$ python3 -q
>>> import numpy as np
>>> np.set_printoptions(precision=3, suppress=True, linewidth=140)
>>> M = np.loadtxt("sample16.csv", delimiter=",")
>>> M
array([[1.   , 0.2  , 0.04 , 0.008, 0.002, 0.   ],
       [0.2  , 1.   , 0.2  , 0.04 , 0.008, 0.002],
       [0.04 , 0.2  , 1.   , 0.2  , 0.04 , 0.008],
       [0.008, 0.04 , 0.2  , 1.   , 0.2  , 0.04 ],
       [0.002, 0.008, 0.04 , 0.2  , 1.   , 0.2  ],
       [0.   , 0.002, 0.008, 0.04 , 0.2  , 1.   ]])
>>> # symmetric
>>> other = np.array([[2, 3], [2, 0], [2, 0], [0, 1], [0, 1], [2, 3]])
>>> M @ other
array([[2.48 , 3.01 ],
       [2.804, 0.654],
       [2.496, 0.384],
       [0.576, 1.344],
       [0.5  , 1.806],
       [2.02 , 3.24 ]])
>>> np.einsum("ik,kj->ji", M, other)
array([[2.48 , 2.804, 2.496, 0.576, 0.5  , 2.02 ],
       [3.01 , 0.654, 0.384, 1.344, 1.806, 3.24 ]])
>>> np.vstack([M, other.T]).shape
(8, 6)
>>> other @ M
Traceback (most recent call last):
  File "<python-input-9>", line 1, in <module>
    other @ M
    ~~~~~~^~~
ValueError: matmul: Input operand 1 has a mismatch in its core dimension 0, with gufunc signature (n?,k),(k,m?)->(n?,m?) (size 6 is different from 2)
>>> np.linalg.matrix_rank(np.vstack([M, other.T]))
np.int64(6)
>>> ev, vecs = np.linalg.eigh(M)
>>> np.linalg.svd(M, compute_uv=False)
array([1.423, 1.238, 1.034, 0.867, 0.752, 0.688])
>>> np.round(vecs.T @ M @ vecs, 3) + 0
array([[0.688, 0.   , 0.   , 0.   , 0.   , 0.   ],
       [0.   , 0.752, 0.   , 0.   , 0.   , 0.   ],
       [0.   , 0.   , 0.867, 0.   , 0.   , 0.   ],
       [0.   , 0.   , 0.   , 1.034, 0.   , 0.   ],
       [0.   , 0.   , 0.   , 0.   , 1.238, 0.   ],
       [0.   , 0.   , 0.   , 0.   , 0.   , 1.423]])
>>> np.linalg.eigvalsh(M + 2 * np.eye(6))
array([2.688, 2.752, 2.867, 3.034, 3.238, 3.423])
>>> ev
array([0.688, 0.752, 0.867, 1.034, 1.238, 1.423])
>>> np.linalg.eigvalsh(M @ M)
array([0.473, 0.565, 0.751, 1.068, 1.531, 2.024])
>>> (ev > 1e-8).sum(), (ev < -1e-8).sum()
(np.int64(6), np.int64(0))
>>> np.round(vecs @ np.diag(ev) @ vecs.T, 3) + 0
array([[1.   , 0.2  , 0.04 , 0.008, 0.002, 0.   ],
       [0.2  , 1.   , 0.2  , 0.04 , 0.008, 0.002],
       [0.04 , 0.2  , 1.   , 0.2  , 0.04 , 0.008],
       [0.008, 0.04 , 0.2  , 1.   , 0.2  , 0.04 ],
       [0.002, 0.008, 0.04 , 0.2  , 1.   , 0.2  ],
       [0.   , 0.002, 0.008, 0.04 , 0.2  , 1.   ]])
>>> np.round(np.abs(np.linalg.eigvals(M)).max(), 3)
np.float64(1.423)
>>> np.allclose(M @ M.T, M.T @ M)
True
>>> (M + M.T) / 2
array([[1.   , 0.2  , 0.04 , 0.008, 0.002, 0.   ],
       [0.2  , 1.   , 0.2  , 0.04 , 0.008, 0.002],
       [0.04 , 0.2  , 1.   , 0.2  , 0.04 , 0.008],
       [0.008, 0.04 , 0.2  , 1.   , 0.2  , 0.04 ],
       [0.002, 0.008, 0.04 , 0.2  , 1.   , 0.2  ],
       [0.   , 0.002, 0.008, 0.04 , 0.2  , 1.   ]])
>>> round(float(np.linalg.det(M)), 3)
0.815
>>> np.sort(np.abs(np.linalg.eigvals(M)))
array([0.688, 0.752, 0.867, 1.034, 1.238, 1.423])
>>> np.linalg.matrix_power(M, 3)
array([[1.128, 0.642, 0.252, 0.083, 0.026, 0.006],
       [0.642, 1.252, 0.675, 0.26 , 0.085, 0.026],
       [0.252, 0.675, 1.26 , 0.677, 0.26 , 0.083],
       [0.083, 0.26 , 0.677, 1.26 , 0.675, 0.252],
       [0.026, 0.085, 0.26 , 0.675, 1.252, 0.642],
       [0.006, 0.026, 0.083, 0.252, 0.642, 1.128]])
>>> M @ M
array([[1.042, 0.408, 0.122, 0.032, 0.009, 0.001],
       [0.408, 1.082, 0.416, 0.123, 0.033, 0.009],
       [0.122, 0.416, 1.083, 0.417, 0.123, 0.032],
       [0.032, 0.123, 0.417, 1.083, 0.416, 0.122],
       [0.009, 0.033, 0.123, 0.416, 1.082, 0.408],
       [0.001, 0.009, 0.032, 0.122, 0.408, 1.042]])
>>> x = np.array([0, 3, 3, 1, -1, 0])
>>> rhs = M @ x
>>> rhs
array([ 0.726,  3.632,  3.76 ,  1.52 , -0.656, -0.13 ])
>>> np.round(np.linalg.solve(M, M[:, 5]), 3) + 0
array([0., 0., 0., 0., 0., 1.])
>>> F = np.load("m.npy")
>>> F
array([[  0,   0,   0,   0,   0],
       [ -3,   6,  -7,   6,  -4],
       [-18,   6,  -3,  -4,   5],
       [ -9,   9,   4,  -5,  -2],
       [-12,   6,  -9,   3,   5],
       [ -3,   6,  -7,   6,  -4],
       [  0,   3,   5,  -4,   2],
       [  0,   0,   0,   0,   0],
       [  0,   3,   5,  -4,   2],
       [ -3,   9,  -2,   2,  -2],
       [-12,   3, -14,   7,   3],
       [  0,   0,   0,   0,   0],
       [  0,   0,   0,   0,   0],
       [  0,   0,   0,   0,   0],
       [ -3,   6,  -7,   6,  -4],
       [ -9,   9,   4,  -5,  -2],
       [ -9,  -3,  -7,   1,   7],
       [ -3,   6,  -7,   6,  -4],
       [  0,   3,   5,  -4,   2],
       [  0,   3,   5,  -4,   2],
       [  0,  13, -14,  13, -11],
       [-21,  12, -10,   2,   1],
       [ -9,   9,   4,  -5,  -2],
       [ -3,   6,  -7,   6,  -4],
       [  3,   7,  -7,   7,  -7],
       [ -9,   9,   4,  -5,  -2],
       [  0,  16,  -9,   9,  -9],
       [ -3,   6,  -7,   6,  -4],
       [ -9,  -3,  -7,   1,   7],
       [ -3,   6,  -7,   6,  -4],
       [ -9,  22, -10,   8, -13],
       [  0,   3,   5,  -4,   2],
       [  3,   7,  -7,   7,  -7],
       [ -9,   0,  -2,  -3,   9]])
>>> cen = F - F.mean(axis=1)
Traceback (most recent call last):
  File "<python-input-32>", line 1, in <module>
    cen = F - F.mean(axis=1)
          ~~^~~~~~~~~~~~~~~~
ValueError: operands could not be broadcast together with shapes (34,5) (34,) 
>>> cen = F - F.mean(axis=0)
>>> left, sig, Vt = np.linalg.svd(cen, full_matrices=False)
>>> np.abs(left[:, 0]).argmax()
np.int64(20)
>>> Vt[0] * np.sign(Vt[0, np.abs(Vt[0]).argmax()])
array([-0.022, -0.42 ,  0.568, -0.543,  0.453])
>>> np.abs(Vt[0]).argmax()
np.int64(2)
>>> np.round(cen.mean(axis=0), 3) + 0
array([0., 0., 0., 0., 0.])
>>> sig
array([49.904, 36.911, 30.418,  7.032,  1.604])
>>> W2 = F[[27, 3]].astype(float)
>>> for _ in range(7):
...     labels = np.linalg.norm(F[:, None] - W2, axis=-1).argmin(axis=1)
...     W2 = np.array([F[labels == j].mean(axis=0) for j in range(2)])
... 
>>> labels
array([1, 0, 1, 1, 0, 0, 1, 1, 1, 0, 0, 1, 1, 1, 0, 1, 1, 0, 1, 1, 0, 0, 1, 0, 0, 1, 0, 0, 1, 0, 0, 1, 0, 1])
>>> np.bincount(labels)
array([16, 18])
>>> np.abs(W2[1] - W2[0]).argmax()
np.int64(2)
>>> X = np.load("arr.npy")
>>> X
array([[ 4,  5, -5,  3],
       [ 3,  4,  5, -5],
       [-5,  3,  4,  5],
       [ 5, -5,  3,  4]])
>>> np.unravel_index(np.abs(X).argmax(), X.shape)
(np.int64(0), np.int64(1))
>>> np.linalg.rank(X)
Traceback (most recent call last):
  File "<python-input-48>", line 1, in <module>
    np.linalg.rank(X)
    ^^^^^^^^^^^^^^
AttributeError: module 'numpy.linalg' has no attribute 'rank'
>>> np.linalg.matrix_rank(X)
np.int64(4)
>>> np.diff(X, axis=0)
array([[-1, -1, 10, -8],
       [-8, -1, -1, 10],
       [10, -8, -1, -1]])
>>> X.sum(axis=1)
array([7, 7, 7, 7])
>>> theta = np.radians(15)
>>> r_ = np.eye(4)
>>> r_[0, 0] = r_[3, 3] = np.cos(theta)
>>> r_[0, 3], r_[3, 0] = -np.sin(theta), np.sin(theta)
>>> r_
array([[ 0.966,  0.   ,  0.   , -0.259],
       [ 0.   ,  1.   ,  0.   ,  0.   ],
       [ 0.   ,  0.   ,  1.   ,  0.   ],
       [ 0.259,  0.   ,  0.   ,  0.966]])
>>> other = X @ r_.T
>>> np.allclose(np.linalg.norm(X, axis=1), np.linalg.norm(other, axis=1))
True
>>> np.linalg.svd(X, compute_uv=False), np.linalg.svd(other, compute_uv=False)
(array([9.22, 9.22, 9.  , 7.  ]), array([9.22, 9.22, 9.  , 7.  ]))
>>> other
array([[ 3.087,  5.   , -5.   ,  3.933],
       [ 4.192,  4.   ,  5.   , -4.053],
       [-6.124,  3.   ,  4.   ,  3.536],
       [ 3.794, -5.   ,  3.   ,  5.158]])
>>> np.abs(other - X).max(axis=0)
array([1.206, 0.   , 0.   , 1.464])
>>> r0 = np.array([2, 1])
>>> np.array([np.convolve(row, r0, "same") for row in X])
array([[  8,  14,  -5,   1],
       [  6,  11,  14,  -5],
       [-10,   1,  11,  14],
       [ 10,  -5,   1,  11]])
>>> np.polyval(r0, X[3])
array([11, -9,  7,  9])
>>> np.correlate(X[3], X[2], "full")
array([ 25,  -5,  10,  -8,  50,  -3, -20])
>>> np.cross(X[3, :3], X[2, :3])
array([-29, -35, -10])
>>> other = X[0, 0] * X[1:] - np.outer(X[1:, 0], X[0])
>>> other
array([[  0,   1,  35, -29],
       [  0,  37,  -9,  35],
       [  0, -45,  37,   1]])
>>> np.linalg.matrix_rank(other), np.linalg.matrix_rank(X)
(np.int64(3), np.int64(4))
>>> mat = np.load("layer15.npy")
>>> mat
array([[3., 2., 1., 0., 5., 5., 2., 4., 4., 3., 3., 0., 0.],
       [2., 1., 5., 0., 2., 0., 1., 2., 5., 3., 2., 0., 0.],
       [1., 3., 5., 3., 2., 1., 0., 5., 0., 3., 2., 0., 0.],
       [1., 0., 0., 3., 0., 2., 2., 0., 4., 1., 5., 0., 0.],
       [0., 4., 2., 0., 3., 4., 1., 2., 2., 0., 0., 0., 0.],
       [3., 0., 4., 4., 1., 3., 5., 0., 4., 2., 3., 0., 0.],
       [3., 3., 0., 5., 5., 4., 2., 1., 0., 0., 0., 0., 0.],
       [5., 5., 3., 1., 3., 4., 1., 4., 0., 3., 1., 0., 0.],
       [0., 2., 0., 2., 0., 1., 1., 4., 5., 5., 1., 0., 0.],
       [2., 4., 5., 2., 5., 1., 0., 4., 0., 3., 2., 0., 0.],
       [3., 4., 5., 0., 5., 3., 1., 0., 1., 4., 4., 0., 0.],
       [0., 0., 0., 0., 0., 0., 0., 0., 0., 0., 0., 0., 0.],
       [0., 0., 0., 0., 0., 0., 0., 0., 0., 0., 0., 0., 0.]])
>>> # row 12 repeats row 11
>>> [round(float(x), 3) for x in np.linalg.svd(mat, compute_uv=False)[:3]]
[26.106, 10.324, 8.569]
>>> np.linalg.cond(mat) > 100
np.True_
>>> np.argsort(-np.linalg.norm(mat, axis=0).round(6), kind="stable")[:3]
array([2, 4, 8])
>>> np.linalg.matrix_rank(mat, rtol=0.1)
np.int64(9)
>>> dist = np.linalg.norm(F[:, None] - F[None], axis=-1)
>>> (dist + 1e9 * np.eye(34)).round(6).argmin(axis=1)
array([ 7,  5,  4, 15, 10,  1,  8,  0,  6,  1,  4,  0,  0,  0,  1,  3, 28,  1,  6,  6, 26,  4,  3,  1, 32,  3, 20,  1, 16,  1, 26,  6, 24,
       16])
>>> np.linalg.matrix_rank(dist ** 2)
np.int64(7)
>>> blk = np.stack([X, 5 * X, X[::-1]])
>>> np.linalg.matrix_rank(blk)
array([4, 4, 4])
>>> (blk @ X.T).shape
(3, 4, 4)
>>> np.linalg.norm(blk, axis=(1, 2))
array([17.321, 86.603, 17.321])
>>> np.einsum("bij,cij->bc", blk, blk)
array([[ 300, 1500,  -32],
       [1500, 7500, -160],
       [ -32, -160,  300]])
>>> np.linalg.matrix_rank(blk.reshape(3, -1))
np.int64(2)
>>> x = np.array([-5, -3, 2, -1, 3, 1, 4, -5, -5, 3, 3, -3, -1])
>>> h1 = np.maximum(mat @ x, 0)
>>> h1
array([ 0.,  0.,  0.,  0.,  0., 10.,  0.,  0.,  0.,  0., 24.,  0.,  0.])
>>> np.tanh(mat @ x)
array([-1.   , -1.   , -1.   ,  0.   , -1.   ,  1.   , -1.   , -1.   , -1.   , -0.995,  1.   ,  0.   ,  0.   ])
>>> np.maximum(mat @ (3 * x), 0)
array([ 0.,  0.,  0.,  0.,  0., 30.,  0.,  0.,  0.,  0., 72.,  0.,  0.])
>>> np.sort(np.linalg.eigvals(mat).real)
array([-2.689, -2.689, -1.315, -1.057, -1.057,  0.   ,  0.   ,  1.883,  1.883,  4.167,  5.809,  5.809, 25.256])
>>> data = np.loadtxt("out1.csv", delimiter=",")
>>> data
array([[1.   , 0.7  , 0.49 , 0.343, 0.24 , 0.168, 0.118, 0.082],
       [0.7  , 1.   , 0.7  , 0.49 , 0.343, 0.24 , 0.168, 0.118],
       [0.49 , 0.7  , 1.   , 0.7  , 0.49 , 0.343, 0.24 , 0.168],
       [0.343, 0.49 , 0.7  , 1.   , 0.7  , 0.49 , 0.343, 0.24 ],
       [0.24 , 0.343, 0.49 , 0.7  , 1.   , 0.7  , 0.49 , 0.343],
       [0.168, 0.24 , 0.343, 0.49 , 0.7  , 1.   , 0.7  , 0.49 ],
       [0.118, 0.168, 0.24 , 0.343, 0.49 , 0.7  , 1.   , 0.7  ],
       [0.082, 0.118, 0.168, 0.24 , 0.343, 0.49 , 0.7  , 1.   ]])
>>> np.round(np.linalg.det(data), 3)
np.float64(0.009)
>>> np.trace(data)
np.float64(8.0)
>>> round(np.abs(np.linalg.eigvals(data)).max(), 3)
np.float64(3.9)
>>> np.allclose(data @ data.T, data.T @ data)
True
>>> np.sort(np.abs(np.linalg.eigvals(data)))
array([0.183, 0.204, 0.248, 0.329, 0.493, 0.86 , 1.783, 3.9  ])
>>> m1 = np.array([[1, 1, 2, 3, 2, 4, 4, 4, 3],
...     [2, 2, 3, 4, 3, 5, 5, 5, 4],
...     [1, 1, 2, 3, 2, 4, 4, 4, 3],
...     [1, 1, 2, 3, 2, 4, 4, 4, 3],
...     [2, 2, 3, 4, 3, 5, 5, 5, 4]])
>>> # column 1 repeats column 0
>>> np.argsort(-np.linalg.norm(m1, axis=0).round(6), kind="stable")[:3]
array([5, 6, 7])
>>> [round(float(x), 3) for x in np.linalg.svd(m1, compute_uv=False)[:3]]
[22.197, 1.147, 0.0]
>>> np.linalg.cond(m1) > 100
np.True_
>>> r0 = np.array([-1, -2, -2])
>>> np.correlate(m1[2], m1[4], "full")
array([  4,   9,  18,  32,  41,  58,  74,  88, 100,  90,  79,  65,  49,  40,  25,  14,   6])
>>> np.cross(m1[2, :3], m1[4, :3])
array([-1,  1,  0])
>>> left, sig, Vt = np.linalg.svd(m1)
>>> vecs = Vt[:(sig > 1e-8).sum()]
>>> rng = np.random.default_rng(620915)
>>> x = m1[4] + 5 * m1[3] + rng.integers(2) * np.eye(9)[5]
>>> x
array([ 7.,  7., 13., 19., 13., 25., 25., 25., 19.])
>>> np.diag(vecs.T @ vecs)
array([0.343, 0.343, 0.148, 0.12 , 0.148, 0.259, 0.259, 0.259, 0.12 ])
>>> round(float(np.linalg.norm(x - vecs.T @ vecs @ x)), 3)
0.0
>>> np.allclose(vecs.T @ vecs @ x, x)
True
